% ipython --no-banner

In [1]: import numpy as np

In [2]: np.set_printoptions(suppress=True, linewidth=140)

In [3]: def rnd(a):
   ...:     return np.round(a, 2) + 0
   ...: 

In [4]: F = np.array([[2, 4, -1, -3], [5, 7, 2, 0], [1, 3, -2, -4], [-1, 1, -4, -6]])

In [5]: # rank 2

In [6]: Y = F[0, 0] * F[1:] - np.outer(F[1:, 0], F[0])

In [7]: Y
Out[7]: 
array([[  0,  -6,   9,  15],
       [  0,   2,  -3,  -5],
       [  0,   6,  -9, -15]])

In [8]: np.linalg.matrix_rank(Y), np.linalg.matrix_rank(F)
Out[8]: (np.int64(1), np.int64(2))

In [9]: np.linalg.cond(F) > 100
Out[9]: np.True_

In [10]: [round(float(x), 2) for x in np.linalg.svd(F, compute_uv=False)[:3]]
Out[10]: [10.9, 8.56, 0.0]

In [11]: np.linalg.matrix_rank(F, rtol=0.1)
Out[11]: np.int64(2)

In [12]: w1 = np.array([[-4, 0], [-1, -4], [0, -2], [2, 2]])

In [13]: coef = np.array([-5, -2])

In [14]: H = np.maximum(F @ w1 + coef, 0)

In [15]: (H > 0).mean(axis=0)
Out[15]: array([0., 0.])

In [16]: np.linalg.matrix_rank(H)
Out[16]: np.int64(0)

In [17]: cent = np.array([[1, 0, 0], [2, 0, 1]])

In [18]: print((H @ cent).round(6).argmax(axis=1))
[0 0 0 0]

In [19]: print(w1 @ cent)
[[-4  0  0]
 [-9  0 -4]
 [-4  0 -2]
 [ 6  0  2]]

In [20]: U, s, vt = np.linalg.svd(F)

In [21]: np.argmax(s[:-1] / (s[1:] + 1e-6)) + 1
Out[21]: np.int64(2)

In [22]: rnd(s)
Out[22]: array([10.9 ,  8.56,  0.  ,  0.  ])

In [23]: Y = U[:, :2] @ np.diag(s[:2]) @ vt[:2]

In [24]: rnd(np.abs(F - Y).max())
Out[24]: np.float64(0.0)

In [25]: np.linalg.matrix_rank(F, rtol=0.05)
Out[25]: np.int64(2)

In [26]: np.linalg.matrix_rank(Y)
Out[26]: np.int64(2)

In [27]: rnd(np.linalg.norm(F - Y, 2)), rnd(s[2])
Out[27]: (np.float64(0.0), np.float64(0.0))

In [28]: W0 = np.array([[1, 0, 1], [2, -3, 1], [0, 2, -1]])

In [29]: w, vecs = np.linalg.eig(W0)

In [30]: rnd(w)
Out[30]: array([-3.45,  1.45, -1.  ])

In [31]: print(rnd(np.sort(np.linalg.eigvals(W0.T))))
[-3.45 -1.    1.45]

In [32]: print(rnd(np.prod(w)))
5.0

In [33]: Y = W0 / np.linalg.norm(W0, axis=1, keepdims=True)

In [34]: C2 = Y @ Y.T

In [35]: rnd(np.degrees(np.arccos(np.clip(C2[0, 1], -1, 1))))
Out[35]: np.float64(55.46)

In [36]: np.allclose(W0 @ W0.T, W0.T @ W0)
Out[36]: False

In [37]: W0 @ W0
Out[37]: 
array([[ 1,  2,  0],
       [-4, 11, -2],
       [ 4, -8,  3]])

In [38]: np.allclose(W0, W0.T)
Out[38]: False

In [39]: (W0 - W0.T) / 2
Out[39]: 
array([[ 0. , -1. ,  0.5],
       [ 1. ,  0. , -0.5],
       [-0.5,  0.5,  0. ]])

In [40]: (W0 + W0.T) / 2
Out[40]: 
array([[ 1. ,  1. ,  0.5],
       [ 1. , -3. ,  1.5],
       [ 0.5,  1.5, -1. ]])

In [41]: np.linalg.matrix_power(W0, 2)
Out[41]: 
array([[ 1,  2,  0],
       [-4, 11, -2],
       [ 4, -8,  3]])

In [42]: np.trace(W0)
Out[42]: np.int64(-3)

In [43]: t = np.radians(60)

In [44]: r_ = np.eye(3)

In [45]: r_[2, 2] = r_[0, 0] = np.cos(t)

In [46]: r_[2, 0], r_[0, 2] = -np.sin(t), np.sin(t)

In [47]: rnd(r_)
Out[47]: 
array([[ 0.5 ,  0.  ,  0.87],
       [ 0.  ,  1.  ,  0.  ],
       [-0.87,  0.  ,  0.5 ]])

In [48]: Y = W0 @ r_.T

In [49]: rnd(np.abs(Y - W0).max(axis=0))
Out[49]: array([0.87, 0.  , 2.23])

In [50]: Y = np.array([[-1, 0, 1]])

In [51]: feats = Y.T @ Y

In [52]: print(feats)
[[ 1  0 -1]
 [ 0  0  0]
 [-1  0  1]]

In [53]: Y = np.array([[-1, -1], [1, 1], [0, -2]])

In [54]: Y.T @ W0.T
Out[54]: 
array([[-1, -5,  2],
       [-3, -7,  4]])

In [55]: np.einsum("ik,kj->ji", W0, Y)
Out[55]: 
array([[-1, -5,  2],
       [-3, -7,  4]])
